% ipython --no-banner

In [1]: import numpy as np

In [2]: import numpy.linalg as la

In [3]: np.set_printoptions(precision=1, suppress=True, linewidth=100, legacy="1.25")

In [4]: O, _ = la.qr(np.array([[0.3, -1.3, 0.8, -1.0, 0.4, 0.8, 0.2],
   ...:     [-1.9, 0.2, -1.8, -0.9, -1.0, 0.9, 0.3],
   ...:     [-0.1, 0.7, 0.4, -0.5, -0.4, 1.2, -0.5],
   ...:     [0.9, -0.6, -0.5, 2.1, -2.0, -0.3, -0.1],
   ...:     [-0.3, 0.4, 0.9, -0.3, -0.9, 0.5, 0.0],
   ...:     [0.8, -0.1, 0.5, 0.9, 0.4, 0.1, -0.6],
   ...:     [-4.3, -1.8, 0.4, 0.6, 0.6, 0.5, 1.5],
   ...:     [0.9, 0.4, 0.7, 0.7, -0.9, -1.0, 0.7]]))

In [5]: mat = O @ O.T

In [6]: mat.round(1) + 0
Out[6]: 
array([[ 1. ,  0. ,  0. ,  0. ,  0. , -0.1,  0. ,  0. ],
       [ 0. ,  0.8,  0.2,  0.1, -0.1, -0.3,  0. , -0.1],
       [ 0. ,  0.2,  0.8, -0.1,  0.1,  0.3,  0. ,  0.1],
       [ 0. ,  0.1, -0.1,  1. ,  0.1,  0.1,  0. ,  0. ],
       [ 0. , -0.1,  0.1,  0.1,  0.9, -0.2,  0. , -0.1],
       [-0.1, -0.3,  0.3,  0.1, -0.2,  0.5,  0. , -0.1],
       [ 0. ,  0. ,  0. ,  0. ,  0. ,  0. ,  1. ,  0. ],
       [ 0. , -0.1,  0.1,  0. , -0.1, -0.1,  0. ,  1. ]])

In [7]: vals, evecs = la.eigh(mat)

In [8]: np.round(evecs.T @ mat @ evecs, 1) + 0
Out[8]: 
array([[0., 0., 0., 0., 0., 0., 0., 0.],
       [0., 1., 0., 0., 0., 0., 0., 0.],
       [0., 0., 1., 0., 0., 0., 0., 0.],
       [0., 0., 0., 1., 0., 0., 0., 0.],
       [0., 0., 0., 0., 1., 0., 0., 0.],
       [0., 0., 0., 0., 0., 1., 0., 0.],
       [0., 0., 0., 0., 0., 0., 1., 0.],
       [0., 0., 0., 0., 0., 0., 0., 1.]])

In [9]: np.round(la.eigvalsh(mat @ mat), 1) + 0
Out[9]: array([0., 1., 1., 1., 1., 1., 1., 1.])

In [10]: np.unique(vals.round(6) + 0, return_counts=True)[1]
Out[10]: array([1, 7])

In [11]: vals.round(1) + 0
Out[11]: array([0., 1., 1., 1., 1., 1., 1., 1.])

In [12]: U, sig, Vh = la.svd(mat)

In [13]: evecs = Vh[:(sig > 1e-8).sum()]

In [14]: rng = np.random.default_rng(580)

In [15]: x0 = mat[4] + -2 * mat[6] + rng.integers(2) * np.eye(8)[2]

In [16]: x0.round(1) + 0
Out[16]: array([ 0. , -0.2,  0.2,  0.1,  0.9, -0.3, -2. , -0.1])

In [17]: la.matrix_rank(np.vstack([mat, x0]))
Out[17]: 7

In [18]: print(np.allclose(evecs.T @ evecs @ x0, x0))
True

In [19]: round(la.norm(x0 - evecs.T @ evecs @ x0), 1)
Out[19]: 0.0

In [20]: out = mat + rng.integers(-2, 3, (8, 7)) @ rng.integers(-2, 3, (7, 8))

In [21]: out.round(1) + 0
Out[21]: 
array([[  6. ,  -4. ,   0. ,  -1. ,  10. ,  -5.1,   1. ,   1. ],
       [ -9. ,   2.8,   5.2,  -2.9,  -2.1,   2.7,  -3. ,  -9.1],
       [  6. ,   1.2,  -3.2,  -0.1,  -2.9,  -2.7,  -6. ,  -4.9],
       [  3. ,   3.1,  -6.1,   8. ,  -5.9,  -1.9, -10. ,  -6. ],
       [ 12. ,  -0.1,   0.1,   6.1,   4.9,  -3.2,  -5. ,   9.9],
       [ -0.1,  -8.3,   3.3,  -3.9,   4.8,  -5.5,  -5. ,   7.9],
       [ -5. ,   4. ,   3. ,  -5. ,  -2. ,   8. ,   5. ,  -8. ],
       [ -7. ,  -0.1,   1.1,  -1. ,  -5.1,   0.9,   4. ,   3. ]])

In [22]: np.abs(out - mat).sum(axis=1)
Out[22]: array([27., 36., 28., 43., 40., 39., 39., 21.])

In [23]: print(out - mat)
[[  5.  -4.   0.  -1.  10.  -5.   1.   1.]
 [ -9.   2.   5.  -3.  -2.   3.  -3.  -9.]
 [  6.   1.  -4.   0.  -3.  -3.  -6.  -5.]
 [  3.   3.  -6.   7.  -6.  -2. -10.  -6.]
 [ 12.   0.   0.   6.   4.  -3.  -5.  10.]
 [  0.  -8.   3.  -4.   5.  -6.  -5.   8.]
 [ -5.   4.   3.  -5.  -2.   8.   4.  -8.]
 [ -7.   0.   1.  -1.  -5.   1.   4.   2.]]

In [24]: rank = la.matrix_rank(mat)

In [25]: rank
Out[25]: 7

In [26]: null = la.svd(mat)[2][rank:].T

In [27]: null.shape
Out[27]: (8, 1)

In [28]: print([int(la.matrix_rank(np.delete(mat, i, axis=0))) for i in range(8)])
[7, 7, 7, 7, 7, 7, 7, 7]

In [29]: round(float(la.norm(mat, 2) / la.norm(mat)), 1)
Out[29]: 0.4

In [30]: np.argsort(-la.norm(mat, axis=0).round(6), kind="stable")[:3]
Out[30]: array([6, 0, 3])

In [31]: la.matrix_rank(mat, rtol=0.1)
Out[31]: 7

In [32]: print(la.cond(mat) > 100)
True

In [33]: J = np.loadtxt("x.csv", delimiter=",")

In [34]: J
Out[34]: 
array([[ 0.2, -0.1,  0.2,  0. , -0.3, -0.3, -0.1, -0.2,  1.4,  0.8,  1. ,  0.1,  0.8, -0.5, -0.3,
        -0.5],
       [-0.6, -0.2, -0.3, -0.4,  1.6,  1.3, -0.4, -0.1, -1.5, -0.1,  1.6,  1.3, -0.8,  0.9,  0.4,
        -0.3],
       [-0.7, -0.5,  0.9, -0.8,  1.4,  1.1, -0.2, -0.3, -1.8, -0.4,  0.3,  1.2, -0.3,  0.4,  0.2,
        -1.5],
       [-0.4, -1.4,  0.2, -1. , -0.4,  0.4,  0. , -0.3,  0.1, -0.8, -0.4,  0.1,  0.1, -0.9,  0.9,
        -1.4],
       [-0.6, -0.5,  0.6, -0.1, -1.1,  1.5, -0.1, -0.9, -0.3,  0. , -0.9, -0.2, -0.6, -1. ,  0.7,
         0.2]])

In [35]: x0 = np.array([-5, -1, -4, -1, -4, -8, -3, 4])

In [36]: print(mat @ mat @ x0)
[-4.5  1.  -6.  -1.9 -2.6 -4.5 -3.3  5. ]

In [37]: print(round((x0 - mat @ x0) @ (mat @ x0), 1))
-0.0

In [38]: print(round(float(la.norm(J)), 1))
6.9

In [39]: la.matrix_rank(J)
Out[39]: 5

In [40]: J - J[0]
Out[40]: 
array([[ 0. ,  0. ,  0. ,  0. ,  0. ,  0. ,  0. ,  0. ,  0. ,  0. ,  0. ,  0. ,  0. ,  0. ,  0. ,
         0. ],
       [-0.8, -0.1, -0.5, -0.4,  1.9,  1.6, -0.3,  0.1, -2.9, -0.9,  0.6,  1.2, -1.6,  1.4,  0.7,
         0.2],
       [-0.9, -0.4,  0.7, -0.8,  1.7,  1.4, -0.1, -0.1, -3.2, -1.2, -0.7,  1.1, -1.1,  0.9,  0.5,
        -1. ],
       [-0.6, -1.3,  0. , -1. , -0.1,  0.7,  0.1, -0.1, -1.3, -1.6, -1.4,  0. , -0.7, -0.4,  1.2,
        -0.9],
       [-0.8, -0.4,  0.4, -0.1, -0.8,  1.8,  0. , -0.7, -1.7, -0.8, -1.9, -0.3, -1.4, -0.5,  1. ,
         0.7]])

In [41]: np.abs(J).max()
Out[41]: 1.8

In [42]: la.svd(J, compute_uv=False)
Out[42]: array([5. , 3.5, 2.4, 1.7, 1.2])

In [43]: np.count_nonzero(J)
Out[43]: 77

In [44]: print(J.sum(axis=1))
[ 2.2  2.4 -1.  -5.2 -3.3]
